>>> import numpy as np
>>> from numpy import linalg as LA
>>> np.set_printoptions(precision=1, suppress=True, linewidth=100)
>>> arr = np.loadtxt("data.csv", delimiter=",")
>>> arr.round(1) + 0
array([[-17.1, -19. ,  14. ,   4.6],
       [-13.5, -15.3,  11.6,   2.9],
       [-13.3, -15.1,  11.5,   2.8],
       [-11.5, -13.2,  10.2,   2. ],
       [ -8.1,  -9.6,   7.8,   0.7],
       [ -7.9,  -9.4,   7.6,   0.6],
       [ -7.4,  -8.8,   7.2,   0.4],
       [ -6.6,  -7.9,   6.6,   0.1],
       [ -3.7,  -4.9,   4.4,  -0.7],
       [ -0.7,  -1.5,   1.8,  -1.1],
       [  0.1,  -0.5,   0.9,  -0.9],
       [  0.2,  -0.3,   0.7,  -0.8],
       [  0.2,  -0.3,   0.7,  -0.8],
       [  0.3,  -0.2,   0.5,  -0.7],
       [  0.4,   0. ,   0.4,  -0.6],
       [  0.3,   0.1,   0.1,  -0.4],
       [  0.2,   0.1,   0. ,  -0.1],
       [ -1.2,  -0.7,   0.3,  -0.2],
       [ -1.6,  -1. ,   0.6,  -0.8],
       [ -1.8,  -1. ,   0.7,  -1.4],
       [ -2. ,  -1.1,   0.9,  -2.3],
       [ -2. ,  -1. ,   1. ,  -2.7],
       [ -1.3,   0.1,   1.2,  -7.8],
       [ -0.9,   0.6,   1.1,  -9.4],
       [ -0.1,   1.5,   1. , -11.7],
       [  0.4,   2.1,   0.9, -13.2],
       [  1.4,   3.1,   0.7, -15.8],
       [  1.9,   3.7,   0.6, -17. ]])
>>> Z = arr[[8, 7]].astype(float)
>>> for _ in range(6):
...     labels = LA.norm(arr[:, None] - Z, axis=-1).argmin(axis=1)
...     Z = np.array([arr[labels == j].mean(axis=0) for j in range(2)])
... 
>>> labels
array([1, 1, 1, 1, 1, 1, 1, 1, 0, 0, 0, 0, 0, 0, 0, 0, 0, 0, 0, 0, 0, 0, 0, 0, 0, 0, 0, 0])
>>> Z
array([[ -0.5,  -0.1,   0.9,  -4.4],
       [-10.7, -12.3,   9.6,   1.8]])
>>> Z[1] - Z[0]
array([-10.2, -12.2,   8.6,   6.2])
>>> np.bincount(labels)
array([20,  8])
>>> Xs = arr - arr.mean(axis=0)
>>> Uu, sig, VT = LA.svd(Xs, full_matrices=False)
>>> VT[0] * np.sign(VT[0, np.abs(VT[0]).argmax()])
array([ 0.5,  0.6, -0.4, -0.4])
>>> np.round(Xs.mean(axis=0), 1) + 0
array([0., 0., 0., 0.])
>>> np.searchsorted(np.cumsum(sig ** 2) / (sig ** 2).sum(), 0.9) + 1
np.int64(2)
>>> sig.round(1) + 0
array([51.3, 21.6,  2.8,  0. ])
>>> np.round(sig ** 2 / (sig ** 2).sum(), 1) + 0
array([0.8, 0.2, 0. , 0. ])
>>> np.abs(Uu[:, 0]).argmax()
np.int64(0)
>>> Uu, sig, VT = LA.svd(arr)
>>> vecs = VT[:(sig > 1e-8).sum()]
>>> rng = np.random.default_rng(216252)
>>> x0 = arr[23] + -3 * arr[8] + rng.integers(2) * np.eye(4)[2]
>>> x0
array([ 10.2,  15.2, -11.1,  -7.3])
>>> round(float(LA.norm(x0 - vecs.T @ vecs @ x0)), 1)
0.6
>>> np.diag(vecs.T @ vecs)
array([0.9, 0.5, 0.7, 1. ])
>>> np.round(vecs.T @ vecs, 1) + 0
array([[ 0.9,  0.2,  0.2,  0. ],
       [ 0.2,  0.5, -0.4, -0.1],
       [ 0.2, -0.4,  0.7, -0.1],
       [ 0. , -0.1, -0.1,  1. ]])
>>> E = np.load("run4.npy")
>>> E
array([[-10,   0,  -2, -10],
       [  0,  -2,   1,  -6],
       [ -2,   1,  -4,   1],
       [-10,  -6,   1,  10]])
>>> w, vecs = LA.eig(E)
>>> np.round(E @ vecs[:, 0] - w[0] * vecs[:, 0], 1) + 0
array([0., 0., 0., 0.])
>>> np.sort(LA.eigvals(LA.inv(E)))
array([-0.5, -0.2, -0.1,  0.1])
>>> w
array([ 16. , -14.7,  -1.9,  -5.4])
>>> np.sort(LA.eigvals(E.T))
array([-14.7,  -5.4,  -1.9,  16. ])
>>> C2 = E.T @ E
>>> LA.eigvalsh(C2)[::-1]
array([254.7, 217. ,  28.7,   3.5])
>>> np.allclose(C2, C2.T)
True
>>> np.trace(C2), (E ** 2).sum()
(np.int64(504), np.int64(504))
>>> w, vecs = LA.eigvalsh(E)
Traceback (most recent call last):
  File "<python-input-38>", line 1, in <module>
    w, vecs = LA.eigvalsh(E)
    ^^^^^^^
ValueError: too many values to unpack (expected 2)
>>> w, vecs = LA.eigh(E)
>>> round(w.sum(), 1), np.trace(E)
(np.float64(-6.0), np.int64(-6))
>>> np.round(vecs.T @ E @ vecs, 1) + 0
array([[-14.7,   0. ,   0. ,   0. ],
       [  0. ,  -5.4,   0. ,   0. ],
       [  0. ,   0. ,  -1.9,   0. ],
       [  0. ,   0. ,   0. ,  16. ]])
>>> LA.svd(E, compute_uv=False)
array([16. , 14.7,  5.4,  1.9])
>>> np.round(vecs @ np.diag(w) @ vecs.T, 1) + 0
array([[-10.,   0.,  -2., -10.],
       [  0.,  -2.,   1.,  -6.],
       [ -2.,   1.,  -4.,   1.],
       [-10.,  -6.,   1.,  10.]])
>>> np.abs(vecs[:, -1])
array([0.3, 0.3, 0.1, 0.9])
>>> np.abs(vecs[:, -1]).round(6).argmax()
np.int64(3)
>>> np.unique(w.round(6) + 0, return_counts=True)[1]
array([1, 1, 1, 1])
>>> w
array([-14.7,  -5.4,  -1.9,  16. ])
>>> np.round(vecs.T @ vecs, 1) + 0
array([[1., 0., 0., 0.],
       [0., 1., 0., 0.],
       [0., 0., 1., 0.],
       [0., 0., 0., 1.]])
>>> LA.eigvalsh(E + 5 * np.eye(4))
array([-9.7, -0.4,  3.1, 21. ])
>>> try:
...     LA.cholesky(E)
... except LA.LinAlgError as e:
...     print(e)
... 
Matrix is not positive definite
>>> [round(float(LA.det(E[:i, :i])), 2) + 0 for i in range(1, 5)]
[-10.0, 20.0, -62.0, -2356.0]
>>> Y = np.array([[1, 1], [1, -1]])
>>> A = np.kron(Y, np.kron(Y, Y))[rng.permutation(8)][:3]
>>> A
array([[ 1,  1, -1, -1, -1, -1,  1,  1],
       [ 1,  1,  1,  1, -1, -1, -1, -1],
       [ 1, -1,  1, -1, -1,  1, -1,  1]])
>>> A @ A
Traceback (most recent call last):
  File "<python-input-55>", line 1, in <module>
    A @ A
    ~~^~~
ValueError: matmul: Input operand 1 has a mismatch in its core dimension 0, with gufunc signature (n?,k),(k,m?)->(n?,m?) (size 3 is different from 8)
>>> C2 = A.T @ A
>>> C2
array([[ 3,  1,  1, -1, -3, -1, -1,  1],
       [ 1,  3, -1,  1, -1, -3,  1, -1],
       [ 1, -1,  3,  1, -1,  1, -3, -1],
       [-1,  1,  1,  3,  1, -1, -1, -3],
       [-3, -1, -1,  1,  3,  1,  1, -1],
       [-1, -3,  1, -1,  1,  3, -1,  1],
       [-1,  1, -3, -1,  1, -1,  3,  1],
       [ 1, -1, -1, -3, -1,  1,  1,  3]])
>>> np.allclose(C2, C2.T)
True
>>> LA.svd(A, compute_uv=False) ** 2
array([8., 8., 8.])
